% ipython --no-banner

In [1]: import numpy as np

In [2]: from numpy import linalg as LA

In [3]: np.set_printoptions(suppress=True, linewidth=200)

In [4]: def rnd(a):
   ...:     return np.round(a, 3) + 0
   ...: 

In [5]: arr = np.loadtxt("case6.csv", delimiter=",")

In [6]: arr
Out[6]: 
array([[50.559,  7.728,  9.522],
       [49.133, 10.243,  8.677],
       [51.236,  8.216,  9.989],
       [49.097,  9.247, 10.47 ],
       [51.534, 12.146,  6.851],
       [50.144,  8.402, 10.068],
       [50.523,  8.904, 11.529],
       [49.649, 10.336,  9.436],
       [48.809,  7.79 ,  9.145],
       [50.158,  8.396, 10.555],
       [52.065, 11.551, 10.858],
       [49.823, 11.006, 10.083],
       [48.985, 10.589, 10.796],
       [50.166,  8.011, 11.415],
       [51.033,  9.679,  9.227],
       [50.637, 11.358, 10.794],
       [48.724, 10.778, 11.227]])

In [7]: hat = arr @ LA.solve(arr.T @ arr, arr.T)

In [8]: rnd(np.trace(hat))
Out[8]: np.float64(3.0)

In [9]: rnd(hat @ arr[:, 1])
Out[9]: array([ 7.728, 10.243,  8.216,  9.247, 12.146,  8.402,  8.904, 10.336,  7.79 ,  8.396, 11.551, 11.006, 10.589,  8.011,  9.679, 11.358, 10.778])

In [10]: np.allclose(hat @ hat, hat)
Out[10]: True

In [11]: rnd(LA.eigvalsh(hat))
Out[11]: array([0., 0., 0., 0., 0., 0., 0., 0., 0., 0., 0., 0., 0., 0., 1., 1., 1.])

In [12]: labels = arr[:, 2] > np.median(arr[:, 2])

In [13]: u = arr[labels].mean(axis=0) - arr[~labels].mean(axis=0)

In [14]: rnd(u)
Out[14]: array([-0.169,  0.349,  1.733])

In [15]: ((arr - arr.mean(axis=0)) @ u > 0).astype(int)
Out[15]: array([0, 0, 0, 1, 0, 0, 1, 0, 0, 1, 1, 1, 1, 1, 0, 1, 1])

In [16]: cent = arr[[11, 15]].astype(float)

In [17]: for _ in range(4):
    ...:     labels = LA.norm(arr[:, None] - cent, axis=-1).argmin(axis=1)
    ...:     cent = np.array([arr[labels == j].mean(axis=0) for j in range(2)])
    ...: 

In [18]: labels
Out[18]: array([0, 0, 0, 0, 0, 0, 1, 0, 0, 0, 1, 0, 0, 0, 0, 1, 0])

In [19]: np.bincount(labels)
Out[19]: array([14,  3])

In [20]: rnd(cent[1] - cent[0])
Out[20]: array([1.143, 1.135, 1.242])

In [21]: F = np.load("dump.npy")

In [22]: F
Out[22]: 
array([[ 1, -1, -1,  1, -1,  1,  1, -1],
       [ 1, -1,  1, -1,  1, -1,  1, -1],
       [ 1,  1, -1, -1, -1, -1,  1,  1]])

In [23]: out = np.array([[-9, 2], [-9, -7], [-6, 5], [3, -1], [4, 8], [0, 5], [8, -8], [0, 1]])

In [24]: np.vstack([F, out.T]).shape
Out[24]: (5, 8)

In [25]: np.einsum("ij,ij->i", F, F)
Out[25]: array([8, 8, 8])

In [26]: np.einsum("ik,kj->ji", F, out)
Out[26]: 
array([[ 13,   3, -11],
       [ -9,   9, -29]])

In [27]: np.einsum("ij->j", F)
Out[27]: array([ 3, -1, -1, -1, -1, -1,  3, -1])

In [28]: out.T @ F.T
Out[28]: 
array([[ 13,   3, -11],
       [ -9,   9, -29]])

In [29]: LA.matrix_rank(np.vstack([F, out.T]))
Out[29]: np.int64(5)

In [30]: np.einsum("ik,kj->ij", F, out)
Out[30]: 
array([[ 13,  -9],
       [  3,   9],
       [-11, -29]])

In [31]: M = np.load("layer2.npy")

In [32]: M
Out[32]: 
array([[ 1.3  ,  4.423, -2.5  ,  1.6  ],
       [-0.5  ,  2.055, -0.9  , -1.7  ],
       [-0.1  ,  1.693, -0.6  ,  0.   ],
       [-0.9  , -3.185,  1.5  ,  0.6  ],
       [ 0.7  ,  1.924, -1.1  , -1.   ],
       [ 1.   ,  1.465, -0.9  , -1.   ],
       [ 0.2  , -2.497,  1.2  , -0.7  ],
       [-1.9  , -2.733,  1.3  , -0.9  ],
       [ 0.4  ,  0.455,  0.   , -0.7  ],
       [-1.3  ,  0.338, -0.3  , -0.5  ],
       [ 1.   ,  0.659,  0.   , -0.4  ],
       [-0.7  ,  1.225, -0.4  ,  0.7  ],
       [ 0.3  , -0.266,  0.4  ,  0.5  ],
       [ 1.9  , -0.232, -0.1  , -0.6  ],
       [-0.1  , -4.37 ,  2.   , -0.8  ],
       [ 0.6  , -1.724,  0.7  , -0.9  ],
       [-0.1  ,  0.835, -0.6  ,  0.6  ],
       [-0.1  , -0.989,  0.4  ,  0.4  ],
       [-0.7  , -0.449,  0.3  , -2.3  ],
       [ 0.7  ,  0.173, -0.2  , -1.1  ],
       [ 0.3  , -1.188,  0.6  , -1.3  ],
       [ 0.6  , -2.897,  1.4  ,  0.3  ],
       [ 1.6  , -1.055,  0.5  , -0.7  ],
       [-0.5  ,  2.401, -1.2  ,  0.6  ],
       [ 0.8  , -0.25 ,  0.1  ,  0.7  ],
       [ 1.2  , -1.317,  0.6  ,  0.6  ],
       [ 2.2  , -0.255, -0.1  , -0.4  ],
       [ 1.7  , -1.596,  0.7  , -0.2  ]])

In [33]: M.reshape(-1, 2)
Out[33]: 
array([[ 1.3  ,  4.423],
       [-2.5  ,  1.6  ],
       [-0.5  ,  2.055],
       [-0.9  , -1.7  ],
       [-0.1  ,  1.693],
       [-0.6  ,  0.   ],
       [-0.9  , -3.185],
       [ 1.5  ,  0.6  ],
       [ 0.7  ,  1.924],
       [-1.1  , -1.   ],
       [ 1.   ,  1.465],
       [-0.9  , -1.   ],
       [ 0.2  , -2.497],
       [ 1.2  , -0.7  ],
       [-1.9  , -2.733],
       [ 1.3  , -0.9  ],
       [ 0.4  ,  0.455],
       [ 0.   , -0.7  ],
       [-1.3  ,  0.338],
       [-0.3  , -0.5  ],
       [ 1.   ,  0.659],
       [ 0.   , -0.4  ],
       [-0.7  ,  1.225],
       [-0.4  ,  0.7  ],
       [ 0.3  , -0.266],
       [ 0.4  ,  0.5  ],
       [ 1.9  , -0.232],
       [-0.1  , -0.6  ],
       [-0.1  , -4.37 ],
       [ 2.   , -0.8  ],
       [ 0.6  , -1.724],
       [ 0.7  , -0.9  ],
       [-0.1  ,  0.835],
       [-0.6  ,  0.6  ],
       [-0.1  , -0.989],
       [ 0.4  ,  0.4  ],
       [-0.7  , -0.449],
       [ 0.3  , -2.3  ],
       [ 0.7  ,  0.173],
       [-0.2  , -1.1  ],
       [ 0.3  , -1.188],
       [ 0.6  , -1.3  ],
       [ 0.6  , -2.897],
       [ 1.4  ,  0.3  ],
       [ 1.6  , -1.055],
       [ 0.5  , -0.7  ],
       [-0.5  ,  2.401],
       [-1.2  ,  0.6  ],
       [ 0.8  , -0.25 ],
       [ 0.1  ,  0.7  ],
       [ 1.2  , -1.317],
       [ 0.6  ,  0.6  ],
       [ 2.2  , -0.255],
       [-0.1  , -0.4  ],
       [ 1.7  , -1.596],
       [ 0.7  , -0.2  ]])

In [34]: T = M.reshape(28, 2, -1)

In [35]: T.transpose(1, 0, 2)
Out[35]: 
array([[[ 1.3  ,  4.423],
        [-0.5  ,  2.055],
        [-0.1  ,  1.693],
        [-0.9  , -3.185],
        [ 0.7  ,  1.924],
        [ 1.   ,  1.465],
        [ 0.2  , -2.497],
        [-1.9  , -2.733],
        [ 0.4  ,  0.455],
        [-1.3  ,  0.338],
        [ 1.   ,  0.659],
        [-0.7  ,  1.225],
        [ 0.3  , -0.266],
        [ 1.9  , -0.232],
        [-0.1  , -4.37 ],
        [ 0.6  , -1.724],
        [-0.1  ,  0.835],
        [-0.1  , -0.989],
        [-0.7  , -0.449],
        [ 0.7  ,  0.173],
        [ 0.3  , -1.188],
        [ 0.6  , -2.897],
        [ 1.6  , -1.055],
        [-0.5  ,  2.401],
        [ 0.8  , -0.25 ],
        [ 1.2  , -1.317],
        [ 2.2  , -0.255],
        [ 1.7  , -1.596]],

       [[-2.5  ,  1.6  ],
        [-0.9  , -1.7  ],
        [-0.6  ,  0.   ],
        [ 1.5  ,  0.6  ],
        [-1.1  , -1.   ],
        [-0.9  , -1.   ],
        [ 1.2  , -0.7  ],
        [ 1.3  , -0.9  ],
        [ 0.   , -0.7  ],
        [-0.3  , -0.5  ],
        [ 0.   , -0.4  ],
        [-0.4  ,  0.7  ],
        [ 0.4  ,  0.5  ],
        [-0.1  , -0.6  ],
        [ 2.   , -0.8  ],
        [ 0.7  , -0.9  ],
        [-0.6  ,  0.6  ],
        [ 0.4  ,  0.4  ],
        [ 0.3  , -2.3  ],
        [-0.2  , -1.1  ],
        [ 0.6  , -1.3  ],
        [ 1.4  ,  0.3  ],
        [ 0.5  , -0.7  ],
        [-1.2  ,  0.6  ],
        [ 0.1  ,  0.7  ],
        [ 0.6  ,  0.6  ],
        [-0.1  , -0.4  ],
        [ 0.7  , -0.2  ]]])

In [36]: T.shape
Out[36]: (28, 2, 2)

In [37]: np.einsum("ihd,jhd->hij", T, T).shape
Out[37]: (2, 28, 28)
